% ipython --no-banner

In [1]: import numpy as np

In [2]: np.set_printoptions(precision=1, suppress=True, linewidth=160, legacy="1.25")

In [3]: tidy = lambda a: np.round(a, 1) + 0

In [4]: mat = np.array([[-0.3, 1.8, 2.1, -0.1, -0.1],
   ...:     [-0.5, 0.4, -0.6, 1.7, 0.3],
   ...:     [-0.6, 1.7, -0.2, 1.9, -0.5],
   ...:     [0.1, -0.6, 1.0, -1.0, 0.3],
   ...:     [1.1, -1.2, 0.8, -1.1, -0.2],
   ...:     [0.6, -0.2, 1.8, 1.2, -1.4],
   ...:     [0.8, 0.7, -1.0, 2.6, 1.1],
   ...:     [0.3, 0.1, -0.7, -0.6, 0.6],
   ...:     [-1.2, 0.0, -0.4, 0.8, -0.1],
   ...:     [-0.5, 0.4, 0.2, -1.4, -0.5]])

In [5]: print(mat)
[[-0.3  1.8  2.1 -0.1 -0.1]
 [-0.5  0.4 -0.6  1.7  0.3]
 [-0.6  1.7 -0.2  1.9 -0.5]
 [ 0.1 -0.6  1.  -1.   0.3]
 [ 1.1 -1.2  0.8 -1.1 -0.2]
 [ 0.6 -0.2  1.8  1.2 -1.4]
 [ 0.8  0.7 -1.   2.6  1.1]
 [ 0.3  0.1 -0.7 -0.6  0.6]
 [-1.2  0.  -0.4  0.8 -0.1]
 [-0.5  0.4  0.2 -1.4 -0.5]]

In [6]: Q, R = np.linalg.qr(mat)

In [7]: print(tidy(Q @ R))
[[-0.3  1.8  2.1 -0.1 -0.1]
 [-0.5  0.4 -0.6  1.7  0.3]
 [-0.6  1.7 -0.2  1.9 -0.5]
 [ 0.1 -0.6  1.  -1.   0.3]
 [ 1.1 -1.2  0.8 -1.1 -0.2]
 [ 0.6 -0.2  1.8  1.2 -1.4]
 [ 0.8  0.7 -1.   2.6  1.1]
 [ 0.3  0.1 -0.7 -0.6  0.6]
 [-1.2  0.  -0.4  0.8 -0.1]
 [-0.5  0.4  0.2 -1.4 -0.5]]

In [8]: print(np.allclose(R.T @ R, mat.T @ mat))
True

In [9]: print(tidy(Q.T @ Q))
[[1. 0. 0. 0. 0.]
 [0. 1. 0. 0. 0.]
 [0. 0. 1. 0. 0.]
 [0. 0. 0. 1. 0.]
 [0. 0. 0. 0. 1.]]

In [10]: print(np.trace(Q @ Q.T))
5.0

In [11]: t = np.radians(45)

In [12]: R = np.eye(5)

In [13]: R[3, 3] = R[0, 0] = np.cos(t)

In [14]: R[3, 0], R[0, 3] = -np.sin(t), np.sin(t)

In [15]: print(tidy(R))
[[ 0.7  0.   0.   0.7  0. ]
 [ 0.   1.   0.   0.   0. ]
 [ 0.   0.   1.   0.   0. ]
 [-0.7  0.   0.   0.7  0. ]
 [ 0.   0.   0.   0.   1. ]]

In [16]: Y = mat @ R.T

In [17]: print(tidy(np.linalg.det(R)), tidy(np.trace(R)))
1.0 4.4

In [18]: print(tidy(np.abs(Y - mat).max(axis=0)))
[1.6 0.  0.  1.3 0. ]

In [19]: print(np.allclose(mat @ mat.T, Y @ Y.T))
True

In [20]: print(np.allclose(np.linalg.norm(mat, axis=1), np.linalg.norm(Y, axis=1)))
True

In [21]: print(tidy(Y))
[[-0.3  1.8  2.1  0.1 -0.1]
 [ 0.8  0.4 -0.6  1.6  0.3]
 [ 0.9  1.7 -0.2  1.8 -0.5]
 [-0.6 -0.6  1.  -0.8  0.3]
 [ 0.  -1.2  0.8 -1.6 -0.2]
 [ 1.3 -0.2  1.8  0.4 -1.4]
 [ 2.4  0.7 -1.   1.3  1.1]
 [-0.2  0.1 -0.7 -0.6  0.6]
 [-0.3  0.  -0.4  1.4 -0.1]
 [-1.3  0.4  0.2 -0.6 -0.5]]

In [22]: print(tidy(np.linalg.svd(mat, compute_uv=False)), tidy(np.linalg.svd(Y, compute_uv=False)))
[4.9 3.6 2.6 1.9 1.1] [4.9 3.6 2.6 1.9 1.1]

In [23]: E = np.loadtxt("x.csv", delimiter=",")

In [24]: print(tidy(E))
[[-0.4  0.1  0.6  0.5  0.3]
 [-0.3 -0.2  0.6 -0.7 -0.3]
 [ 0.  -0.8  0.   0.4 -0.5]
 [-0.6  0.4 -0.3  0.2 -0.6]
 [-0.6 -0.4 -0.5 -0.2  0.5]]

In [25]: x = np.array([5, 1, 1, 0, 1])

In [26]: print(tidy(E.T @ (E @ x)))
[5. 1. 1. 0. 1.]

In [27]: print(tidy(np.linalg.norm(x)), tidy(np.linalg.norm(E @ x)))
5.3 5.3

In [28]: print(tidy(np.abs(np.linalg.eigvals(E))))
[1. 1. 1. 1. 1.]

In [29]: r0 = np.array([-1, 3, -1, -3, 3])

In [30]: Y = E + np.outer(r0, np.eye(5)[0])

In [31]: print(tidy(Y))
[[-1.4  0.1  0.6  0.5  0.3]
 [ 2.7 -0.2  0.6 -0.7 -0.3]
 [-1.  -0.8  0.   0.4 -0.5]
 [-3.6  0.4 -0.3  0.2 -0.6]
 [ 2.4 -0.4 -0.5 -0.2  0.5]]

In [32]: print(tidy(np.linalg.det(Y) / np.linalg.det(E)), tidy(1 + np.linalg.solve(E, r0)[0]))
0.4 0.4

In [33]: print(np.linalg.matrix_rank(Y - E))
1

In [34]: print(np.linalg.matrix_rank(np.linalg.inv(Y) - np.linalg.inv(E), tol=1e-8))
1
